$ ipython --no-banner

In [1]: import numpy as np

In [2]: from numpy import linalg as LA

In [3]: np.set_printoptions(precision=2, suppress=True, linewidth=200)

In [4]: W0 = np.load("dump.npy")

In [5]: W0
Out[5]: 
array([[0, 0, 0, 2, 2, 0, 0, 1, 0],
       [2, 0, 1, 0, 0, 1, 0, 2, 2],
       [0, 0, 0, 0, 2, 1, 0, 2, 0],
       [2, 0, 0, 1, 2, 0, 0, 0, 2],
       [0, 0, 2, 1, 2, 0, 2, 2, 0],
       [2, 1, 2, 2, 2, 0, 0, 0, 0],
       [2, 2, 1, 2, 1, 2, 0, 2, 2],
       [1, 1, 0, 2, 1, 1, 0, 1, 2],
       [0, 1, 1, 1, 2, 1, 0, 1, 0]])

In [6]: out = np.array([[4, 3],
   ...:     [3, 2],
   ...:     [5, 5],
   ...:     [1, 5],
   ...:     [0, 0],
   ...:     [1, 4],
   ...:     [0, 0],
   ...:     [2, 1],
   ...:     [4, 3]])

In [7]: LA.matrix_rank(W0 @ out)
Out[7]: np.int64(2)

In [8]: np.einsum("ij->j", W0)
Out[8]: array([ 9,  5,  7, 11, 14,  6,  2, 11,  8])

In [9]: np.einsum("ij,ij->i", W0, W0)
Out[9]: array([ 9, 14,  9, 13, 17, 17, 26, 13,  9])

In [10]: LA.matrix_rank(np.vstack([W0, out.T]))
Out[10]: np.int64(9)

In [11]: cov = W0.T @ W0

In [12]: cov
Out[12]: 
array([[17,  7,  8, 12, 11,  7,  0,  9, 14],
       [ 7,  7,  5,  9,  7,  6,  0,  6,  6],
       [ 8,  5, 11,  9, 11,  4,  4,  9,  4],
       [12,  9,  9, 19, 18,  7,  2, 11, 10],
       [11,  7, 11, 18, 26,  7,  4, 15,  8],
       [ 7,  6,  4,  7,  7,  8,  0, 10,  8],
       [ 0,  0,  4,  2,  4,  0,  4,  4,  0],
       [ 9,  6,  9, 11, 15, 10,  4, 19, 10],
       [14,  6,  4, 10,  8,  8,  0, 10, 16]])

In [13]: np.round(LA.eigvalsh(cov)[::-1], 2) + 0
Out[13]: array([82.08, 17.78, 10.67,  6.8 ,  5.58,  2.87,  1.04,  0.19,  0.  ])

In [14]: np.allclose(cov, cov.T)
Out[14]: True

In [15]: np.trace(cov), (W0 ** 2).sum()
Out[15]: (np.int64(127), np.int64(127))

In [16]: np.round(LA.svd(W0, compute_uv=False) ** 2, 2) + 0
Out[16]: array([82.08, 17.78, 10.67,  6.8 ,  5.58,  2.87,  1.04,  0.19,  0.  ])

In [17]: np.round(np.abs(LA.eigvals(cov)).max(), 2)
Out[17]: np.float64(82.08)

In [18]: LA.svd(W0, compute_uv=False)
Out[18]: array([9.06, 4.22, 3.27, 2.61, 2.36, 1.69, 1.02, 0.43, 0.01])

In [19]: LA.matrix_rank(W0)
Out[19]: np.int64(9)

In [20]: W0 - W0[0]
Out[20]: 
array([[ 0,  0,  0,  0,  0,  0,  0,  0,  0],
       [ 2,  0,  1, -2, -2,  1,  0,  1,  2],
       [ 0,  0,  0, -2,  0,  1,  0,  1,  0],
       [ 2,  0,  0, -1,  0,  0,  0, -1,  2],
       [ 0,  0,  2, -1,  0,  0,  2,  1,  0],
       [ 2,  1,  2,  0,  0,  0,  0, -1,  0],
       [ 2,  2,  1,  0, -1,  2,  0,  1,  2],
       [ 1,  1,  0,  0, -1,  1,  0,  0,  2],
       [ 0,  1,  1, -1,  0,  1,  0,  0,  0]])

In [21]: np.count_nonzero(W0)
Out[21]: np.int64(46)
